$ python -q
>>> import numpy as np
>>> import numpy.linalg as la
>>> np.set_printoptions(suppress=True, linewidth=200)
>>> def tidy(a):
...     return np.round(a, 3) + 0
... 
>>> data = np.loadtxt("run16.csv", delimiter=",")
>>> data
array([[15.,  1., 14.],
       [17.,  0., 28.],
       [ 0.,  9.,  0.],
       [ 3., 25.,  0.],
       [32.,  7., 25.],
       [ 0.,  0., 21.],
       [14., 19.,  0.],
       [ 0., 17.,  0.],
       [ 8., 15.,  0.],
       [17., 13.,  4.],
       [ 0.,  0.,  0.],
       [ 0.,  0.,  0.],
       [ 0.,  3.,  0.],
       [28., 15., 13.],
       [22.,  3., 19.],
       [ 0., 11.,  0.],
       [ 0.,  5.,  0.],
       [ 3.,  0., 18.],
       [ 0.,  3.,  0.],
       [ 5.,  0.,  8.],
       [ 4., 15.,  0.],
       [ 0.,  0.,  5.],
       [ 0.,  0.,  2.],
       [15., 33.,  0.],
       [ 0.,  5.,  0.],
       [12.,  0., 21.],
       [ 0.,  5.,  0.],
       [ 0.,  0.,  0.],
       [25.,  5., 20.]])
>>> Uu, s, Vh = la.svd(data, full_matrices=False)
>>> Uu.shape, s.shape, Vh.shape
((29, 3), (3,), (3, 3))
>>> tidy(np.cumsum(s ** 2) / np.sum(s ** 2))
array([0.69 , 0.953, 1.   ])
>>> np.allclose(Uu * s @ Vh, data)
True
>>> tidy(s / s[0])
array([1.   , 0.618, 0.26 ])
>>> np.abs(Uu[:, 0]).round(6).argmax()
np.int64(4)
>>> tidy(Uu.T @ Uu)
array([[1., 0., 0.],
       [0., 1., 0.],
       [0., 0., 1.]])
>>> tidy(np.sqrt((s ** 2).sum())), tidy(la.norm(data))
(np.float64(108.835), np.float64(108.835))
>>> G = np.cov(data, rowvar=False)
>>> tidy(G)
array([[ 97.823,  17.91 ,  59.998],
       [ 17.91 ,  74.313, -29.784],
       [ 59.998, -29.784,  89.219]])
>>> np.median(data, axis=0)
array([3., 5., 0.])
>>> tidy(np.corrcoef(data[:, 0], data[:, 1])[0, 1])
np.float64(0.21)
>>> G.shape
(3, 3)
>>> tidy(la.eigvalsh(G)[::-1])
array([154.404,  92.89 ,  14.06 ])
>>> np.argwhere(np.triu(np.abs(np.corrcoef(data.T)) > 0.8, 1))
array([], shape=(0, 2), dtype=int64)
